$ python3 -q
>>> import numpy as np
>>> np.set_printoptions(precision=1, suppress=True, linewidth=200)
>>> M = np.load("arr.npy")
>>> print(M)
[[ 1  1 -1 -2 -3 -3  2  3  2  3  0  2  1 -3]
 [-1  2  1  0 -2 -2  1  3  3 -3 -1 -2  0  1]
 [-1 -3 -2 -3  1  1  2  0  1 -3 -3 -3  0  2]
 [-3 -3  0  2  3 -2 -2  0 -2 -1  2  1  1 -3]
 [-3 -3  0  2  0  2  3 -1  1 -3  1 -3  2 -3]
 [-2  1  3 -1  2  0  2 -2  2  0  2 -2  2 -2]
 [ 3  1 -3  2 -1 -3 -2 -2  0 -1 -1 -2 -1 -3]
 [-2  2 -2 -3  3 -3 -1  3  3  1  0  3 -2 -1]
 [ 1  1  2  3  3  3 -3  2 -3  3  0  1  0  1]
 [ 3  3 -1  3  1 -2 -1  1  0  2 -1 -1  1 -2]
 [-1  1  1  0  3  2  2 -2  2 -1  3 -1 -2 -3]
 [-1 -3  1  0  3  1  1  1 -2  2  3 -1 -1 -2]
 [ 3  2  0 -2  3 -2  3 -3 -2  0 -3  2  2  3]
 [-2  0  1 -2 -3  0 -1 -1 -2  0  2 -3  0  2]]
>>> x0 = np.array([-3, -2, 2, 0, 0, 2, -1, 1, -1, -3, 0, 0, -2, 3])
>>> print(M @ np.eye(14)[11])
[ 2. -2. -3.  1. -3. -2. -2.  3.  1. -1. -1. -1.  2. -3.]
>>> print(M @ (2 * x0))
[-68  16  38  14  20 -12 -54 -18  14 -66  -2  10 -32  32]
>>> print(np.sign((M @ x0).round(6)))
[-1  1  1  1  1 -1 -1 -1  1 -1 -1  1 -1  1]
>>> print(M @ np.ones(14))
[  3.   0. -11.  -7.  -5.   5. -13.   1.  14.   6.   4.   2.   6.  -9.]
>>> O, evecs = np.linalg.qr(M[:, :1])[0], np.linalg.qr(M[:, 1:])[0]
>>> s = np.linalg.svd(O.T @ evecs, compute_uv=False)
>>> print((s > 0.9).sum())
1
>>> u = np.array([3, 2, 1, 0, 3, 3, 2, 0, 0, 2, 0, 1, 3, 3])
>>> A2 = M + np.outer(u, np.eye(14)[0])
>>> print(np.linalg.matrix_rank(np.linalg.inv(A2) - np.linalg.inv(M), tol=1e-8))
1
>>> print(np.linalg.matrix_rank(A2 - M))
1
>>> x0 = np.array([-2, 0, -2, 0, -1, 2, -2, 2, 0, -1, 2, -1, -1, -1])
>>> a = np.maximum(M @ x0, 0)
>>> print(np.maximum(M @ x0, 0) - np.maximum(-M @ x0, 0))
[ -4   4   1   9  11  -6   0   6   2  -7   6   7 -38  10]
>>> print(a)
[ 0  4  1  9 11  0  0  6  2  0  6  7  0 10]
>>> print(np.maximum(M @ (3 * x0), 0))
[ 0 12  3 27 33  0  0 18  6  0 18 21  0 30]
>>> print(M.T @ a)
[-108  -56   17    5   53    4   18    8   -4  -37   81  -58    0  -70]
>>> O, Rm = np.linalg.qr(M)
>>> print(np.allclose(Rm.T @ Rm, M.T @ M))
True
>>> print(np.round(abs(Rm[0, 0]), 1), np.round(np.linalg.norm(M[:, 0]), 1))
7.9 7.9
>>> print(O.shape, Rm.shape)
(14, 14) (14, 14)
>>> feats = np.array([[0.9, -0.2, -0.5, -0.2],
...     [-0.8, -0.1, 1.5, 0.5],
...     [-1.3, 0.5, 0.8, -1.4],
...     [-1.4, 0.1, 0.7, 0.7],
...     [0.8, -1.4, 0.2, -1.6]])
>>> print(feats)
[[ 0.9 -0.2 -0.5 -0.2]
 [-0.8 -0.1  1.5  0.5]
 [-1.3  0.5  0.8 -1.4]
 [-1.4  0.1  0.7  0.7]
 [ 0.8 -1.4  0.2 -1.6]]
>>> x0 = np.array([0, -1, 1, 0])
>>> print(np.einsum("ij,j->i", feats, x0))
[-0.3  1.6  0.3  0.6  1.6]
>>> print(np.sign((feats @ x0).round(6)))
[-1.  1.  1.  1.  1.]
>>> print(feats @ np.eye(4)[3])
[-0.2  0.5 -1.4  0.7 -1.6]
>>> X = np.load("run9.npy")
>>> print(X.round(1) + 0)
[[ 0.8  0.1 -0.1 -0.3  0.1 -0.1  0.3  0.3  0.2  0.1  0.1]
 [ 0.1  1.   0.   0.1  0.   0.  -0.1 -0.1 -0.1  0.   0. ]
 [-0.1  0.   1.  -0.1  0.  -0.1  0.1  0.1  0.1  0.1  0. ]
 [-0.3  0.1 -0.1  0.5  0.1 -0.2  0.4  0.4  0.4  0.2  0.1]
 [ 0.1  0.   0.   0.1  1.   0.  -0.1 -0.1 -0.1  0.   0. ]
 [-0.1  0.  -0.1 -0.2  0.   0.9  0.2  0.2  0.2  0.1  0. ]
 [ 0.3 -0.1  0.1  0.4 -0.1  0.2  0.6 -0.4 -0.3 -0.2 -0.1]
 [ 0.3 -0.1  0.1  0.4 -0.1  0.2 -0.4  0.6 -0.3 -0.2 -0.1]
 [ 0.2 -0.1  0.1  0.4 -0.1  0.2 -0.3 -0.3  0.7 -0.2 -0.1]
 [ 0.1  0.   0.1  0.2  0.   0.1 -0.2 -0.2 -0.2  0.9  0. ]
 [ 0.1  0.   0.   0.1  0.   0.  -0.1 -0.1 -0.1  0.   1. ]]
>>> x0 = np.array([4, 6, 6, 3, 4, 5, 0, 1, 7, 7, 1])
>>> print((X * x0).sum(axis=1))
[ 4.5  5.9  6.2  3.8  3.9  5.3 -0.7  0.3  6.4  6.7  0.9]
>>> print(np.round(X * x0, 1) + 0)
[[ 3.2  0.3 -0.6 -1.   0.2 -0.7  0.   0.3  1.7  0.9  0.1]
 [ 0.2  5.9  0.2  0.3 -0.1  0.2  0.  -0.1 -0.5 -0.2  0. ]
 [-0.4  0.2  5.7 -0.4  0.1 -0.3  0.   0.1  0.8  0.4  0. ]
 [-1.3  0.5 -0.9  1.5  0.3 -1.   0.   0.4  2.6  1.4  0.1]
 [ 0.2 -0.1  0.2  0.3  3.9  0.2  0.  -0.1 -0.5 -0.2  0. ]
 [-0.5  0.2 -0.4 -0.6  0.1  4.6  0.   0.2  1.1  0.6  0. ]
 [ 1.1 -0.5  0.8  1.3 -0.3  0.9  0.  -0.4 -2.3 -1.2 -0.1]
 [ 1.1 -0.5  0.8  1.3 -0.3  0.9  0.   0.6 -2.3 -1.2 -0.1]
 [ 1.  -0.4  0.7  1.1 -0.3  0.8  0.  -0.3  5.  -1.1 -0.1]
 [ 0.5 -0.2  0.4  0.6 -0.1  0.4  0.  -0.2 -1.1  6.4  0. ]
 [ 0.2 -0.1  0.2  0.3 -0.1  0.2  0.  -0.1 -0.5 -0.2  1. ]]
>>> print(X @ np.ones(11))
[1.4 0.9 1.2 1.5 0.9 1.2 0.5 0.5 0.6 0.8 0.9]
>>> print(np.linalg.norm(X @ x0) <= np.linalg.norm(X, 2) * np.linalg.norm(x0) + 1e-9)
True
